$ ipython --no-banner

In [1]: import numpy as np

In [2]: np.set_printoptions(precision=2, suppress=True, linewidth=120)

In [3]: J = np.load("x.npy")

In [4]: J
Out[4]: 
array([[ -5,   3,  -5,   0],
       [ -3,   1,  -3,   3],
       [-14,   6, -14,   9]])

In [5]: T = np.stack([J, -1 * J, J[::-1]])

In [6]: T.shape
Out[6]: (3, 3, 4)

In [7]: np.linalg.matrix_rank(T.reshape(3, -1))
Out[7]: np.int64(2)

In [8]: np.linalg.norm(T, axis=(1, 2))
Out[8]: array([24.41, 24.41, 24.41])

In [9]: r = np.linalg.matrix_rank(J)

In [10]: r
Out[10]: np.int64(2)

In [11]: null = np.linalg.svd(J)[2][r:].T

In [12]: np.round(J @ null, 2) + 0
Out[12]: 
array([[0., 0.],
       [0., 0.],
       [0., 0.]])

In [13]: [int(np.linalg.matrix_rank(J[:, :j + 1])) for j in range(4)]
Out[13]: [1, 2, 2, 2]

In [14]: Uu, sv, VT = np.linalg.svd(J)

In [15]: evecs = VT[:(sv > 1e-8).sum()]

In [16]: rng = np.random.default_rng(5371)

In [17]: vec = J[2] + -3 * J[0] + rng.integers(2) * np.eye(4)[3]

In [18]: vec
Out[18]: array([ 1., -3.,  1., 10.])

In [19]: np.diag(evecs.T @ evecs)
Out[19]: array([0.43, 0.2 , 0.43, 0.94])

In [20]: evecs.T @ evecs
Out[20]: 
array([[ 0.43, -0.24,  0.43, -0.06],
       [-0.24,  0.2 , -0.24, -0.21],
       [ 0.43, -0.24,  0.43, -0.06],
       [-0.06, -0.21, -0.06,  0.94]])

In [21]: np.argsort(-np.linalg.norm(J, axis=0).round(6), kind="stable")[:3]
Out[21]: array([0, 2, 3])

In [22]: [round(float(x), 2) for x in np.linalg.svd(J, compute_uv=False)[:3]]
Out[22]: [24.2, 3.25, 0.0]

In [23]: np.round(np.linalg.norm(J, 2) / np.linalg.norm(J), 2)
Out[23]: np.float64(0.99)

In [24]: np.linalg.cond(J) > 100
Out[24]: np.True_

In [25]: np.allclose(J[:-1].T @ np.linalg.lstsq(J[:-1].T, J[-1])[0], J[-1])
Out[25]: True

In [26]: try:
    ...:     np.linalg.inv(J)
    ...: except np.linalg.LinAlgError as e:
    ...:     print("failed:", e)
    ...: 
failed: Last 2 dimensions of the array must be square

In [27]: data = np.array([[0, -2, 2], [2, 0, 0], [-2, 0, 0]])

In [28]: # skew-symmetric

In [29]: vec = np.array([-2, -1, -2])

In [30]: np.linalg.eigvals(data).real
Out[30]: array([0., 0., 0.])

In [31]: q = np.linalg.solve(np.eye(3) - data, np.eye(3) + data)

In [32]: np.round(np.linalg.det(q), 2)
Out[32]: np.float64(1.0)

In [33]: np.abs(np.diag(np.linalg.qr(data)[1])) > 1e-9
Out[33]: array([ True,  True, False])

In [34]: data @ data
Out[34]: 
array([[-8,  0,  0],
       [ 0, -4,  4],
       [ 0,  4, -4]])

In [35]: (data + data.T) / 2
Out[35]: 
array([[0., 0., 0.],
       [0., 0., 0.],
       [0., 0., 0.]])

In [36]: np.trace(data)
Out[36]: np.int64(0)

In [37]: mat = np.eye(4, dtype=int)[rng.permutation(4)]

In [38]: mat
Out[38]: 
array([[0, 0, 1, 0],
       [0, 0, 0, 1],
       [1, 0, 0, 0],
       [0, 1, 0, 0]])

In [39]: # rows sum to 1

In [40]: np.linalg.pinv(mat)
Out[40]: 
array([[0., 0., 1., 0.],
       [0., 0., 0., 1.],
       [1., 0., 0., 0.],
       [0., 1., 0., 0.]])

In [41]: mat[:, 0] @ mat[:, 1]
Out[41]: np.int64(0)

In [42]: idx = rng.permutation(4)

In [43]: out = mat[:, idx] * rng.choice([-1, 1], 4)

In [44]: out
Out[44]: 
array([[0, 0, 0, 1],
       [1, 0, 0, 0],
       [0, 1, 0, 0],
       [0, 0, 1, 0]])

In [45]: Uu, _, VT = np.linalg.svd(mat.T @ out)

In [46]: idx
Out[46]: array([3, 0, 1, 2])

In [47]: np.all(np.linalg.eigvalsh(mat) > 0)
Out[47]: np.False_

In [48]: round(float(np.linalg.eigvalsh(mat).min()), 2)
Out[48]: -1.0

In [49]: mat @ mat
Out[49]: 
array([[1, 0, 0, 0],
       [0, 1, 0, 0],
       [0, 0, 1, 0],
       [0, 0, 0, 1]])

In [50]: mat.sum(axis=0)
Out[50]: array([1, 1, 1, 1])

In [51]: low = np.diag(mat.sum(axis=1)) - mat

In [52]: low @ np.ones(4)
Out[52]: array([0., 0., 0., 0.])

In [53]: low
Out[53]: 
array([[ 1,  0, -1,  0],
       [ 0,  1,  0, -1],
       [-1,  0,  1,  0],
       [ 0, -1,  0,  1]])

In [54]: round(np.linalg.det(low[1:, 1:]))
Out[54]: 0

In [55]: sv = 10 * 0.9 ** np.arange(3)

In [56]: X = rng.normal(size=(21, 3)) * rng.permutation(sv)

In [57]: X
Out[57]: 
array([[  1.53,   9.96,  -1.68],
       [-20.21, -13.54,   1.61],
       [  6.62,  -2.68,   6.05],
       [  4.26,   1.49,   0.71],
       [ 24.61,  -8.75, -11.54],
       [  3.02,  -9.55,  -8.41],
       [-16.06, -14.98, -10.78],
       [ -8.49,  -4.94,  -3.29],
       [ 10.73, -16.69,  -0.91],
       [  2.14,  -7.65,   6.48],
       [ -1.49,  -8.05,  -5.31],
       [  3.49,  -7.9 ,   2.85],
       [-10.31,   6.62,  -4.19],
       [  3.4 ,  11.32,   0.82],
       [  1.15,  -2.56,  -1.76],
       [ 17.24,   4.42,  -1.29],
       [-12.65,  13.02,   2.42],
       [ -6.21,  -4.07,  16.99],
       [  8.06,  -9.92,  -2.99],
       [ -5.22,   5.07,  -8.77],
       [  7.12,   9.35,  -6.37]])

In [58]: proj = np.triu(np.array([[2, 0, 0], [-2, -1, 2], [-2, -2, -1]]), 1) + np.eye(3)

In [59]: out = proj @ data @ np.linalg.inv(proj)

In [60]: round(np.linalg.det(out), 2)
Out[60]: np.float64(0.0)

In [61]: np.linalg.matrix_rank(out)
Out[61]: np.int64(2)

In [62]: proj @ data - data @ proj
Out[62]: 
array([[ 0.,  0.,  4.],
       [-4.,  0.,  0.],
       [ 0.,  0.,  0.]])
